$ python3 -q
>>> import numpy as np
>>> np.set_printoptions(suppress=True, linewidth=140)
>>> def rd(a):
...     return np.round(a, 1) + 0
... 
>>> C = np.sign(np.array([[-1, 0, 0, -2], [0, 2, 0, -1], [1, -1, 2, 1], [2, 0, -1, 1]]))
>>> Y = (np.tril(C, -1) + np.eye(4)) @ (np.triu(C, 1) + np.eye(4))
>>> ev = np.array([-2, 1, 1, 1])
>>> W0 = np.rint(Y * ev @ np.linalg.inv(Y)) + 0
>>> W0
array([[ 4., -3., -3., -3.],
       [ 0.,  1.,  0.,  0.],
       [ 3., -3., -2., -3.],
       [ 3., -3., -3., -2.]])
>>> blk = np.stack([W0, -1 * W0, W0[::-1]])
>>> print(np.linalg.matrix_rank(blk))
[4 4 4]
>>> blk.sum(axis=0)
array([[ 3., -3., -3., -2.],
       [ 3., -3., -2., -3.],
       [ 0.,  1.,  0.,  0.],
       [ 4., -3., -3., -3.]])
>>> np.linalg.matrix_rank(blk.reshape(3, -1))
np.int64(2)
>>> C = np.array([[-1, 0, 1, 2, 1, -1, 1, 1, -1],
...     [0, -2, 1, 0, 2, -2, -2, -1, 1],
...     [-1, 0, -2, 2, -1, 0, 2, 2, -2],
...     [0, 0, -1, 1, 0, 0, 0, 1, 1]])
>>> rng = np.random.default_rng(5)
>>> K = rng.normal(size=(15, 4)) @ C + np.array([1, -1, -1, 1, 0, -2, 1, -1, 0])
>>> rd(K)
array([[ 2.1,  1.6, -3.1, -0.7, -3.2,  1.5,  2.4, -0.6,  0.4],
       [ 0.4, -1.2,  2.1,  1.4,  1.9, -3.4,  0.8, -1.9, -0.7],
       [ 0. , -4.3,  2.1,  1.8,  3.7, -6. , -1. , -2.6, -0.9],
       [ 1.8, -4.2,  1. , -2.2,  2. , -4.2, -2.8, -4.9,  0.4],
       [ 1.7,  1.3, -0.5, -0.9, -1.8,  0.4,  2. , -1.7, -0.3],
       [ 1.8, -2.1, -0.4, -1.1,  0.5, -2.4, -0.9, -3. ,  0.8],
       [ 2.2, -2.7,  3.8, -1.7,  3.7, -4.1, -3.5, -5. ,  3.4],
       [ 3.3, -0.7,  0.4, -3.5,  0. , -0.7, -2.2, -4.4,  3.4],
       [ 2.1, -0.4,  1.1, -1.6,  0.4, -1.4, -0.5, -3.2,  1.4],
       [ 1.9,  1.7, -2.8, -1.8, -4. ,  1.8,  3.1, -1.4, -1.8],
       [ 1.8, -2.4,  4.6, -0.4,  4.6, -4.6, -3.3, -4.3,  3.8],
       [ 2.1, -1.1, -0.2, -3.1, -1.1, -1. , -0.1, -4. , -0.9],
       [ 0.3, -0.5, -2.2,  1.3, -1.7, -1.3,  3.2, -0.2, -3.1],
       [ 0.6,  1.2,  0.1,  1. , -1.1, -0.5,  3.3, -0.7, -2. ],
       [-2.9, -2.1, -4.5,  9.4,  0.2, -4.6,  6.2,  5.4, -5.1]])
>>> rd(K @ np.linalg.pinv(K) @ K)
array([[ 2.1,  1.6, -3.1, -0.7, -3.2,  1.5,  2.4, -0.6,  0.4],
       [ 0.4, -1.2,  2.1,  1.4,  1.9, -3.4,  0.8, -1.9, -0.7],
       [ 0. , -4.3,  2.1,  1.8,  3.7, -6. , -1. , -2.6, -0.9],
       [ 1.8, -4.2,  1. , -2.2,  2. , -4.2, -2.8, -4.9,  0.4],
       [ 1.7,  1.3, -0.5, -0.9, -1.8,  0.4,  2. , -1.7, -0.3],
       [ 1.8, -2.1, -0.4, -1.1,  0.5, -2.4, -0.9, -3. ,  0.8],
       [ 2.2, -2.7,  3.8, -1.7,  3.7, -4.1, -3.5, -5. ,  3.4],
       [ 3.3, -0.7,  0.4, -3.5,  0. , -0.7, -2.2, -4.4,  3.4],
       [ 2.1, -0.4,  1.1, -1.6,  0.4, -1.4, -0.5, -3.2,  1.4],
       [ 1.9,  1.7, -2.8, -1.8, -4. ,  1.8,  3.1, -1.4, -1.8],
       [ 1.8, -2.4,  4.6, -0.4,  4.6, -4.6, -3.3, -4.3,  3.8],
       [ 2.1, -1.1, -0.2, -3.1, -1.1, -1. , -0.1, -4. , -0.9],
       [ 0.3, -0.5, -2.2,  1.3, -1.7, -1.3,  3.2, -0.2, -3.1],
       [ 0.6,  1.2,  0.1,  1. , -1.1, -0.5,  3.3, -0.7, -2. ],
       [-2.9, -2.1, -4.5,  9.4,  0.2, -4.6,  6.2,  5.4, -5.1]])
>>> print(np.unique(K.round(6), axis=0).shape)
(15, 9)
>>> np.linalg.lstsq(K[:-1].T, K[-1])[2]
np.int32(5)
>>> Uu, sigma, Vh = np.linalg.svd(K)
>>> evecs = Vh[:(sigma > 1e-8).sum()]
>>> x = K[1] + 2 * K[4] + rng.integers(2) * np.eye(9)[5]
>>> print(rd(x))
[ 3.8  1.4  1.1 -0.4 -1.7 -1.5  4.8 -5.2 -1.3]
>>> rd(np.diag(evecs.T @ evecs))
array([0.4, 0.5, 0.8, 0.6, 0.3, 0.5, 0.6, 0.6, 0.8])
>>> print(np.allclose(evecs.T @ evecs @ x, x))
False
>>> np.linalg.matrix_rank(np.vstack([K, x]))
np.int64(6)
